In [1]: import numpy as np

In [2]: np.set_printoptions(precision=3, suppress=True, linewidth=120, floatmode="fixed")

In [3]: rd = lambda a: np.round(a, 3) + 0

In [4]: J = np.loadtxt("run8.csv", delimiter=",")

In [5]: print(rd(J))
[[ 2.292  2.292 -1.416  0.876  2.000]
 [ 1.911  1.911 -2.177 -0.266  2.000]
 [ 1.323  1.323 -3.355 -2.032  2.000]
 [ 2.382  2.382 -1.235  1.147  2.000]
 [ 1.621  1.621 -2.759 -1.138  2.000]
 [ 2.552  2.552 -0.895  1.657  2.000]
 [ 3.056  3.056  0.112  3.168  2.000]
 [ 2.700  2.700 -0.599  2.101  2.000]
 [ 2.379  2.379 -1.242  1.137  2.000]
 [ 2.781  2.781 -0.438  2.342  2.000]
 [ 1.408  1.408 -3.184 -1.775  2.000]
 [ 0.645  0.645 -4.709 -4.064  2.000]
 [ 3.091  3.091  0.181  3.272  2.000]
 [ 1.601  1.601 -2.798 -1.197  2.000]
 [ 2.977  2.977 -0.047  2.930  2.000]
 [ 2.806  2.806 -0.388  2.418  2.000]
 [ 3.162  3.162  0.324  3.487  2.000]
 [ 1.588  1.588 -2.824 -1.237  2.000]
 [ 3.556  3.556  1.111  4.667  2.000]
 [ 1.817  1.817 -2.366 -0.548  2.000]
 [ 2.369  2.369 -1.262  1.107  2.000]
 [ 3.792  3.792  1.584  5.376  2.000]
 [ 2.969  2.969 -0.062  2.907  2.000]
 [ 2.952  2.952 -0.095  2.857  2.000]
 [ 2.569  2.569 -0.862  1.708  2.000]
 [ 3.951  3.951  1.901  5.852  2.000]
 [ 2.312  2.312 -1.376  0.936  2.000]
 [ 3.730  3.730  1.459  5.189  2.000]
 [ 2.330  2.330 -1.341  0.989  2.000]
 [ 3.294  3.294  0.588  3.882  2.000]
 [ 2.440  2.440 -1.120  1.320  2.000]
 [ 3.219  3.219  0.438  3.657  2.000]
 [ 1.793  1.793 -2.413 -0.620  2.000]
 [ 2.299  2.299 -1.402  0.896  2.000]
 [ 2.821  2.821 -0.358  2.463  2.000]
 [ 2.754  2.754 -0.492  2.262  2.000]
 [ 2.495  2.495 -1.010  1.484  2.000]
 [ 1.692  1.692 -2.616 -0.925  2.000]]

In [6]: left, sv, Vt = np.linalg.svd(J)

In [7]: V = Vt[:(sv > 1e-8).sum()]

In [8]: rng = np.random.default_rng(91)

In [9]: vec = J[27] + 4 * J[0] + rng.integers(2) * np.eye(5)[3]

In [10]: print(rd(vec))
[12.898 12.898 -4.204  9.694 10.000]

In [11]: print(rd(np.diag(V.T @ V)))
[0.317 0.317 0.517 0.600 0.250]

In [12]: print(np.linalg.matrix_rank(np.vstack([J, vec])))
3

In [13]: print(rd(np.linalg.norm(vec - V.T @ V @ vec)))
0.632

In [14]: print(np.allclose(V.T @ V @ vec, vec))
False

In [15]: out = J / np.linalg.norm(J, axis=1, keepdims=True)

In [16]: gram = out @ out.T

In [17]: print(rd(np.linalg.norm(out, axis=1)))
[1.000 1.000 1.000 1.000 1.000 1.000 1.000 1.000 1.000 1.000 1.000 1.000 1.000 1.000 1.000 1.000 1.000 1.000 1.000
 1.000 1.000 1.000 1.000 1.000 1.000 1.000 1.000 1.000 1.000 1.000 1.000 1.000 1.000 1.000 1.000 1.000 1.000 1.000]

In [18]: print((gram - 2 * np.eye(38)).round(6).argmax(axis=1))
[33 19 10  8 13 24 12 35  3 15  2  2  6 17 22 34 31 13 27 32  8 27 14 22  5 21 33 21 26 31 36 16 19  0 15  9 30  4]

In [19]: print(rd(np.degrees(np.arccos(np.clip(gram[13, 4], -1, 1)))))
0.95

In [20]: print(np.linalg.matrix_rank(J, rtol=0.1))
2

In [21]: print(np.linalg.cond(J) > 100)
True

In [22]: print(np.argsort(-np.linalg.norm(J, axis=0).round(6), kind="stable")[:3])
[3 0 1]

In [23]: out = J + rng.integers(-2, 3, (38, 2)) @ rng.integers(-2, 3, (2, 5))

In [24]: print(rd(out))
[[  2.292   4.292  -1.416  -1.124   0.000]
 [  5.911  -2.089 -10.177  -0.266  -2.000]
 [  1.323  -2.677  -3.355   1.968   6.000]
 [  1.382   4.382   0.765   0.147   2.000]
 [  5.621  -2.379 -10.759  -1.138  -2.000]
 [  2.552  -1.448  -0.895   5.657   6.000]
 [  0.056   5.056   6.112   4.168   6.000]
 [  4.700  -1.300  -4.599   4.101   2.000]
 [  3.379   4.379  -3.242  -1.863  -2.000]
 [  3.781   2.781  -2.438   1.342   0.000]
 [ -0.592   5.408   0.816  -3.775   2.000]
 [  1.645  -3.355  -6.709  -1.064   4.000]
 [  7.091  -0.909  -7.819   3.272  -2.000]
 [  1.601   1.601  -2.798  -1.197   2.000]
 [  0.977   2.977   3.953   4.930   6.000]
 [  2.806   4.806  -0.388   0.418   0.000]
 [  6.162   1.162  -5.676   2.487  -2.000]
 [ -1.412   5.588   3.176  -2.237   4.000]
 [  4.556  -0.444  -0.889   7.667   4.000]
 [ -1.183   3.817   3.634   0.452   6.000]
 [  3.369   2.369  -3.262   0.107   0.000]
 [  1.792   5.792   5.584   5.376   4.000]
 [  5.969  -1.031  -6.062   3.907   0.000]
 [  2.952   2.952  -0.095   2.857   2.000]
 [  0.569   4.569   3.138   1.708   4.000]
 [  4.951   5.951  -0.099   2.852  -2.000]
 [  4.312   0.312  -5.376   0.936   0.000]
 [  2.730   1.730   3.459   8.189   6.000]
 [  2.330   2.330  -1.341   0.989   2.000]
 [  1.294   3.294   4.588   5.882   6.000]
 [ -1.560   6.440   6.880   1.320   6.000]
 [  5.219   3.219  -3.562   1.657  -2.000]
 [  0.793   1.793  -0.413   0.380   4.000]
 [  3.299  -1.701  -3.402   3.896   4.000]
 [  3.821   2.821  -2.358   1.463   0.000]
 [  6.754  -1.246  -8.492   2.262  -2.000]
 [  1.495   2.495   0.990   2.484   4.000]
 [  4.692  -0.308  -8.616  -1.925  -2.000]]

In [25]: print(rd(np.linalg.svd(out - J, compute_uv=False)))
[35.365 19.321  0.000  0.000  0.000]

In [26]: print(np.abs(out - J).sum(axis=1))
[ 6.000 20.000 12.000  6.000 20.000 12.000 16.000 12.000 12.000  6.000 12.000 12.000 20.000  0.000 12.000  6.000 16.000
 16.000 12.000 16.000  6.000 10.000 16.000  0.000 10.000 12.000 10.000 12.000  0.000 12.000 20.000 12.000  6.000 12.000
  6.000 20.000  6.000 16.000]
